$ python3 -q
>>> import numpy as np
>>> from numpy import linalg as LA
>>> np.set_printoptions(suppress=True, linewidth=200)
>>> tidy = lambda a: np.round(a, 2) + 0
>>> rng = np.random.default_rng(326577)
>>> m1 = (rng.random((4, 4)) < 0.3) + np.eye(4)
>>> m1 /= m1.sum(axis=1, keepdims=True)
>>> print(tidy(m1))
[[0.5  0.   0.   0.5 ]
 [0.   0.67 0.   0.33]
 [0.5  0.   0.5  0.  ]
 [0.5  0.   0.   0.5 ]]
>>> left, s, Vh = LA.svd(m1, full_matrices=False)
>>> print(tidy(np.abs(Vh[0])))
[0.73 0.18 0.18 0.63]
>>> print(left.shape, s.shape, Vh.shape)
(4, 4) (4,) (4, 4)
>>> print(tidy(s / s[0]))
[1.   0.66 0.46 0.  ]
>>> print(tidy(np.sqrt((s ** 2).sum())), tidy(LA.norm(m1)))
1.43 1.43
>>> print(np.abs(left[:, 0]).round(6).argmax())
0
>>> print(LA.lstsq(m1[:-1].T, m1[-1])[2])
3
>>> B = m1 / LA.norm(m1, axis=1, keepdims=True)
>>> C2 = B @ B.T
>>> print(np.argwhere(np.triu(np.abs(C2) > 0.95, 1)))
[[0 3]]
>>> print((C2 - 2 * np.eye(4)).round(6).argmax(axis=1))
[3 0 0 0]
>>> print(tidy(np.degrees(np.arccos(np.clip(C2[3, 1], -1, 1)))))
71.57
>>> rank = LA.matrix_rank(m1)
>>> print(rank)
3
>>> null = LA.svd(m1)[2][rank:].T
>>> print([int(LA.matrix_rank(np.delete(m1, i, axis=0))) for i in range(4)])
[3, 2, 2, 3]
>>> print(LA.matrix_rank(m1.T @ m1), LA.matrix_rank(m1 @ m1.T))
3 3
>>> print(tidy(null[:, 0] / null[np.abs(null[:, 0]).round(6).argmax(), 0]))
[ 1.   0.5 -1.  -1. ]
>>> print(null.shape)
(4, 1)
>>> print(tidy(null @ null.T))
[[ 0.31  0.15 -0.31 -0.31]
 [ 0.15  0.08 -0.15 -0.15]
 [-0.31 -0.15  0.31  0.31]
 [-0.31 -0.15  0.31  0.31]]
>>> K, _ = LA.qr(np.array([[-0.1, -0.6, 0.1, 0.1, 0.7, 1.8, 0.0, 0.1],
...     [1.0, 0.3, 0.1, 1.3, 0.8, 0.1, 0.1, 0.4],
...     [0.5, -1.2, 1.3, -0.3, -0.6, -0.4, -0.8, -0.5],
...     [-1.5, -0.7, -0.4, -0.1, -0.4, 0.0, 1.1, 1.0],
...     [1.8, 0.8, -1.0, 1.6, 0.5, -0.9, -3.4, -0.3],
...     [0.4, -1.3, 0.0, -1.2, -0.1, 1.4, -1.4, -0.3],
...     [0.2, -0.5, -1.4, 0.3, 0.5, -0.2, -0.5, -2.1],
...     [-1.4, -0.4, -0.4, -1.2, 2.4, -1.5, -0.1, -0.8]]))
>>> print(tidy(K))
[[-0.03 -0.27  0.02 -0.31 -0.32  0.67  0.3  -0.42]
 [ 0.34  0.03 -0.06 -0.45 -0.46  0.12 -0.44  0.51]
 [ 0.17 -0.62 -0.45 -0.22 -0.08 -0.53  0.06 -0.23]
 [-0.5  -0.15  0.24 -0.58  0.29 -0.11  0.28  0.39]
 [ 0.6   0.17  0.4  -0.08 -0.12 -0.25  0.6   0.05]
 [ 0.13 -0.65  0.17  0.47  0.09  0.26  0.08  0.47]
 [ 0.07 -0.26  0.71 -0.11  0.09 -0.14 -0.5  -0.37]
 [-0.47 -0.03  0.21  0.26 -0.75 -0.3   0.1   0.05]]
>>> # keeps lengths
>>> print(tidy(K.T @ K))
[[1. 0. 0. 0. 0. 0. 0. 0.]
 [0. 1. 0. 0. 0. 0. 0. 0.]
 [0. 0. 1. 0. 0. 0. 0. 0.]
 [0. 0. 0. 1. 0. 0. 0. 0.]
 [0. 0. 0. 0. 1. 0. 0. 0.]
 [0. 0. 0. 0. 0. 1. 0. 0.]
 [0. 0. 0. 0. 0. 0. 1. 0.]
 [0. 0. 0. 0. 0. 0. 0. 1.]]
